>>> import numpy as np
>>> np.set_printoptions(precision=3, suppress=True, linewidth=200, legacy="1.25")
>>> def tidy(a):
...     return np.round(a, 3) + 0
... 
>>> arr = np.loadtxt("test1.csv", delimiter=",")
>>> arr
array([[4., 3., 3., 0., 3., 0., 0., 0.],
       [3., 4., 3., 0., 3., 0., 0., 0.],
       [3., 3., 4., 0., 3., 0., 0., 0.],
       [0., 0., 0., 4., 0., 3., 3., 3.],
       [3., 3., 3., 0., 4., 0., 0., 0.],
       [0., 0., 0., 3., 0., 4., 3., 3.],
       [0., 0., 0., 3., 0., 3., 4., 3.],
       [0., 0., 0., 3., 0., 3., 3., 4.]])
>>> rng = np.random.default_rng(136117)
>>> idx = rng.permutation(8)
>>> other = arr[:, idx] * rng.choice([-1, 1], 8)
>>> other
array([[ 3., -0., -0.,  3.,  3., -0.,  4., -0.],
       [ 3., -0., -0.,  3.,  4., -0.,  3., -0.],
       [ 3., -0., -0.,  4.,  3., -0.,  3., -0.],
       [ 0., -3., -4.,  0.,  0., -3.,  0., -3.],
       [ 4., -0., -0.,  3.,  3., -0.,  3., -0.],
       [ 0., -3., -3.,  0.,  0., -3.,  0., -4.],
       [ 0., -4., -3.,  0.,  0., -3.,  0., -3.],
       [ 0., -3., -3.,  0.,  0., -4.,  0., -3.]])
>>> Uu, _, vt = np.linalg.svd(arr.T @ other)
>>> tidy(np.linalg.lstsq(arr, other)[0])
array([[ 0.,  0.,  0.,  0.,  0.,  0.,  1.,  0.],
       [ 0.,  0.,  0.,  0.,  1.,  0.,  0.,  0.],
       [ 0.,  0.,  0.,  1.,  0.,  0.,  0.,  0.],
       [ 0.,  0., -1.,  0.,  0.,  0.,  0.,  0.],
       [ 1.,  0.,  0.,  0.,  0.,  0.,  0.,  0.],
       [ 0.,  0.,  0.,  0.,  0.,  0.,  0., -1.],
       [ 0., -1.,  0.,  0.,  0.,  0.,  0.,  0.],
       [ 0.,  0.,  0.,  0.,  0., -1.,  0.,  0.]])
>>> np.linalg.cond(arr) > 100
False
>>> [round(float(x), 3) for x in np.linalg.svd(arr, compute_uv=False)[:3]]
[13.0, 13.0, 1.0]
>>> tidy(np.linalg.norm(arr, 2) / np.linalg.norm(arr))
0.701
>>> np.linalg.matrix_rank(arr, rtol=0.1)
2
>>> np.argsort(-np.linalg.norm(arr, axis=0).round(6), kind="stable")[:3]
array([0, 1, 2])
>>> tidy(np.sort(np.linalg.eigvals(arr).real))
array([ 1.,  1.,  1.,  1.,  1.,  1., 13., 13.])
>>> np.flatnonzero(np.linalg.matrix_power((arr != 0) + (arr.T != 0) + np.eye(8), 8)[1])
array([0, 1, 2, 4])
>>> arr @ arr
array([[43., 42., 42.,  0., 42.,  0.,  0.,  0.],
       [42., 43., 42.,  0., 42.,  0.,  0.,  0.],
       [42., 42., 43.,  0., 42.,  0.,  0.,  0.],
       [ 0.,  0.,  0., 43.,  0., 42., 42., 42.],
       [42., 42., 42.,  0., 43.,  0.,  0.,  0.],
       [ 0.,  0.,  0., 42.,  0., 43., 42., 42.],
       [ 0.,  0.,  0., 42.,  0., 42., 43., 42.],
       [ 0.,  0.,  0., 42.,  0., 42., 42., 43.]])
>>> (arr != 0).astype(int)
array([[1, 1, 1, 0, 1, 0, 0, 0],
       [1, 1, 1, 0, 1, 0, 0, 0],
       [1, 1, 1, 0, 1, 0, 0, 0],
       [0, 0, 0, 1, 0, 1, 1, 1],
       [1, 1, 1, 0, 1, 0, 0, 0],
       [0, 0, 0, 1, 0, 1, 1, 1],
       [0, 0, 0, 1, 0, 1, 1, 1],
       [0, 0, 0, 1, 0, 1, 1, 1]])
>>> F = np.load("layer15.npy")
>>> F
array([[ 0,  1,  2, -1],
       [-1,  0,  0,  1],
       [-2,  0,  0,  1],
       [ 1, -1, -1,  0]])
>>> # skew-symmetric
>>> u = np.array([1, -4, -3, 2])
>>> other = F + np.outer(u, np.eye(4)[1])
>>> tidy(np.linalg.det(other) / np.linalg.det(F)), tidy(1 + np.linalg.solve(F, u)[1])
(-1.0, -1.0)
>>> other
array([[ 0.,  2.,  2., -1.],
       [-1., -4.,  0.,  1.],
       [-2., -3.,  0.,  1.],
       [ 1.,  1., -1.,  0.]])
>>> np.linalg.matrix_rank(other - F)
1
>>> W0 = np.load("mat.npy")
>>> tidy(W0)
array([[ 0.67 ,  0.466, -0.197, -0.691,  0.607,  0.373, -0.804,  1.049,  0.751],
       [-0.096,  0.638, -0.893, -0.911,  0.835, -0.447,  0.689, -0.276, -0.713],
       [-0.574,  1.461,  0.779,  0.61 ,  0.344,  0.574,  0.239,  0.163, -0.161],
       [-0.096, -0.02 ,  0.182,  0.642,  1.122, -1.016, -0.852, -0.649,  0.326],
       [-0.096, -0.151, -0.249,  0.087,  0.035,  0.613, -1.209,  0.001, -1.435],
       [ 0.765, -0.304, -0.161,  1.046,  0.439, -0.347,  0.623,  1.074, -0.589],
       [-1.244, -0.977,  0.118, -0.178,  0.896,  0.516,  0.278,  0.528,  0.162],
       [-0.957,  0.33 , -0.173, -0.113, -0.732, -1.141, -0.401,  0.96 , -0.114],
       [ 0.383, -0.251,  1.546, -0.873,  0.155, -0.485,  0.079,  0.148, -0.591]])
>>> tidy(np.linalg.norm(W0, axis=0))
array([2., 2., 2., 2., 2., 2., 2., 2., 2.])
>>> tidy(np.linalg.det(W0))
-512.0
>>> tidy(np.abs(np.linalg.eigvals(W0)).max())
2.0
>>> tidy(np.sort(np.abs(np.linalg.eigvals(W0))))
array([2., 2., 2., 2., 2., 2., 2., 2., 2.])
>>> np.allclose(W0, W0.T)
False
>>> other = np.array([[2, 0, -2],
...     [-2, 0, -2],
...     [1, 3, 0],
...     [-2, 1, -1],
...     [1, -1, 2],
...     [0, 0, -3],
...     [1, 1, 0],
...     [-3, -1, -2],
...     [-1, 1, -3]])
>>> tidy(np.einsum("ij->j", W0))
array([-1.244,  1.192,  0.952, -0.381,  3.702, -1.361, -1.357,  2.999, -2.364])
>>> np.linalg.matrix_rank(np.vstack([W0, other.T]))
9
>>> np.linalg.matrix_rank(W0 @ other)
3
>>> tidy(np.einsum("ij,ij->i", W0, W0))
array([4., 4., 4., 4., 4., 4., 4., 4., 4.])
>>> K = np.loadtxt("case17.csv", delimiter=",")
>>> K
array([[ 5.852,  3.637, -5.533,  3.547,  0.556,  3.004],
       [-1.466,  1.638, -2.649,  8.815,  3.074,  0.996],
       [-2.373, -3.764, -1.51 ,  2.964,  0.994,  8.255],
       [ 2.633,  3.714, -4.878,  5.093, -3.311, -4.311],
       [ 1.273,  3.362, -7.202,  0.422, -5.919,  0.026],
       [-1.529,  0.492,  7.658,  5.536, -2.767,  0.689],
       [-2.945,  0.668, -6.279,  0.168,  5.906,  4.068],
       [ 0.79 ,  3.682,  4.038,  4.325, -3.982,  5.912],
       [-3.137, -7.144, -5.401, -0.347,  2.567, -1.801],
       [-3.758,  2.982, -7.139, -2.897,  2.805,  3.123]])
>>> other = K / np.linalg.norm(K, axis=1, keepdims=True)
>>> C2 = other @ other.T
>>> np.argwhere(np.triu(np.abs(C2) > 0.95, 1))
array([], shape=(0, 2), dtype=int64)
>>> tidy(C2[7])
array([ 0.266,  0.259,  0.358,  0.058,  0.099,  0.706, -0.24 ,  1.   , -0.73 , -0.261])
>>> tidy(np.linalg.norm(other, axis=1))
array([1., 1., 1., 1., 1., 1., 1., 1., 1., 1.])
>>> (C2 - 2 * np.eye(10)).round(6).argmax(axis=1)
array([3, 0, 6, 4, 3, 7, 9, 5, 6, 6])
